$ python -q
>>> import numpy as np
>>> np.set_printoptions(suppress=True, linewidth=200)
>>> m1 = np.load("dump.npy")
>>> m1
array([[ 1,  1,  1,  1, -1, -1, -1, -1],
       [ 1,  1, -1, -1,  1,  1, -1, -1],
       [ 1, -1,  1, -1, -1,  1, -1,  1],
       [ 1, -1,  1, -1,  1, -1,  1, -1]])
>>> np.linalg.matrix_rank(m1)
np.int64(4)
>>> m1.mean(axis=0)
array([ 1. ,  0. ,  0.5, -0.5,  0. ,  0. , -0.5, -0.5])
>>> np.round(np.linalg.norm(m1), 1)
np.float64(5.7)
>>> m1.sum(axis=1)
array([0, 0, 0, 0])
>>> blk = np.stack([m1, 5 * m1, m1[::-1]])
>>> blk.sum(axis=0)
array([[ 7,  5,  7,  5, -5, -7, -5, -7],
       [ 7,  5, -5, -7,  5,  7, -7, -5],
       [ 7, -5,  5, -7, -5,  7, -7,  5],
       [ 7, -5,  7, -5,  5, -7,  5, -7]])
>>> np.einsum("bij,cij->bc", blk, blk)
array([[ 32, 160,   0],
       [160, 800,   0],
       [  0,   0,  32]])
>>> np.linalg.matrix_rank(blk.reshape(3, -1))
np.int64(2)
>>> (blk @ m1.T).shape
(3, 4, 4)
>>> np.linalg.matrix_rank(blk)
array([4, 4, 4])
>>> X = np.load("data.npy")
>>> X
array([[1., 3., 5., 0., 2., 2.],
       [1., 2., 3., 1., 0., 2.],
       [5., 1., 4., 1., 2., 0.],
       [0., 0., 0., 3., 0., 0.],
       [0., 0., 0., 2., 3., 2.],
       [0., 0., 0., 1., 1., 4.]])
>>> x0 = np.array([1, 1, 1, 2, 1, 0])
>>> target = X @ x0
>>> target
array([11.,  8., 14.,  6.,  7.,  3.])
>>> np.round(np.linalg.solve(X, X[:, 2]), 1)
array([0., 0., 1., 0., 0., 0.])
>>> np.round(np.linalg.solve(X.T, X[1]), 1) + 0
array([0., 1., 0., 0., 0., 0.])
>>> basis = np.array([[3, 3, 2, 2], [0, 3, 3, 2]])
>>> feats = np.repeat(basis, 32 // 2, axis=0)
>>> rng = np.random.default_rng(949227)
>>> feats = feats + 0.3 * rng.normal(size=feats.shape)
>>> feats.round(1) + 0
array([[ 3.2,  2.9,  2.1,  2.2],
       [ 3.5,  2.9,  1.8,  2. ],
       [ 2.8,  2.8,  2.6,  2.6],
       [ 3. ,  3.2,  1.7,  2. ],
       [ 3.8,  3.1,  1.5,  1.7],
       [ 2.9,  2.6,  1.9,  1.8],
       [ 2.9,  2.5,  1.9,  2. ],
       [ 2.8,  3.4,  2.1,  2.1],
       [ 2.9,  2.7,  1.8,  2.4],
       [ 2.8,  3.2,  2.2,  1.9],
       [ 2.9,  3.6,  2.4,  2. ],
       [ 2.7,  3. ,  1.9,  2.3],
       [ 3. ,  3.5,  2.4,  1.6],
       [ 3.4,  2.9,  2.2,  1.9],
       [ 3. ,  2.6,  1.9,  2.1],
       [ 3. ,  2.9,  2.4,  2.1],
       [-0.2,  3.7,  3.2,  2.1],
       [-0.7,  3.1,  3.3,  2.3],
       [-0.3,  2.8,  3.3,  2.2],
       [ 0.1,  3.2,  3.4,  2.3],
       [ 0.1,  3. ,  2.7,  1.9],
       [ 0. ,  3. ,  3.2,  2.2],
       [-0.2,  2.6,  2.9,  1.5],
       [ 0.4,  2.9,  2.7,  1.9],
       [-0.1,  2.7,  3. ,  2.4],
       [ 0.2,  3.5,  2.5,  2. ],
       [ 0. ,  3.1,  2.9,  2. ],
       [-0.1,  3.2,  2.9,  2.1],
       [ 0.2,  3.3,  3.1,  2.1],
       [-0.2,  3. ,  3.3,  2.3],
       [-0.4,  3.2,  2.9,  1.6],
       [-0.1,  2.8,  3.1,  2.3]])
>>> M2 = np.c_[feats[:, :3] @ np.array([[-7, 1, -5], [0, 9, -8], [2, 2, -5]]), np.array([2, 2, 0, 2, 2, 1, 0, 1, 2, 2, 1, 1, 0, 2, 1, 2, 1, 0, 2, 0, 1, 1, 1, 2, 0, 0, 1, 2, 2, 2, 2, 0])]
>>> M2.round(1)
array([[-18.3,  33.5, -49.7,   2. ],
       [-20.7,  33.4, -49.8,   2. ],
       [-14.7,  33.6, -50. ,   0. ],
       [-18. ,  35.2, -49.2,   2. ],
       [-23.3,  34.8, -51.3,   2. ],
       [-16.3,  29.9, -44.6,   1. ],
       [-16.7,  29. , -44. ,   0. ],
       [-15. ,  37.2, -51.2,   1. ],
       [-16.8,  30.4, -44.6,   2. ],
       [-15.1,  36.2, -50.6,   2. ],
       [-15.3,  40.5, -55.5,   1. ],
       [-14.7,  33.9, -47.4,   1. ],
       [-16. ,  39.2, -54.7,   0. ],
       [-19.4,  34. , -51.2,   2. ],
       [-17.1,  29.9, -44.9,   1. ],
       [-15.8,  33.6, -49.9,   2. ],
       [  7.5,  39.2, -44.6,   1. ],
       [ 11.6,  34. , -37.8,   0. ],
       [  8.9,  31.5, -37.4,   2. ],
       [  5.9,  35.4, -42.8,   0. ],
       [  4.5,  32.4, -38. ,   1. ],
       [  6.7,  33.1, -39.6,   1. ],
       [  6.8,  29.4, -34.8,   1. ],
       [  2.9,  31.9, -38.6,   2. ],
       [  6.8,  30.1, -36. ,   0. ],
       [  3.6,  36.3, -40.9,   0. ],
       [  6. ,  33.4, -38.8,   1. ],
       [  6.7,  34.5, -39.6,   2. ],
       [  5. ,  35.7, -42.6,   2. ],
       [  8.2,  33. , -38.9,   2. ],
       [  8.4,  33.9, -37.8,   2. ],
       [  6.7,  30.9, -37.1,   0. ]])
>>> np.round(np.linalg.norm(M2 - feats @ np.linalg.lstsq(feats, M2)[0], axis=0), 1) + 0
array([0. , 0. , 0. , 4.5])
>>> np.round(np.linalg.lstsq(feats, M2[:, 0])[0], 1) + 0
array([-7.,  0.,  2.,  0.])
>>> np.linalg.matrix_rank(np.c_[feats, M2])
np.int64(5)
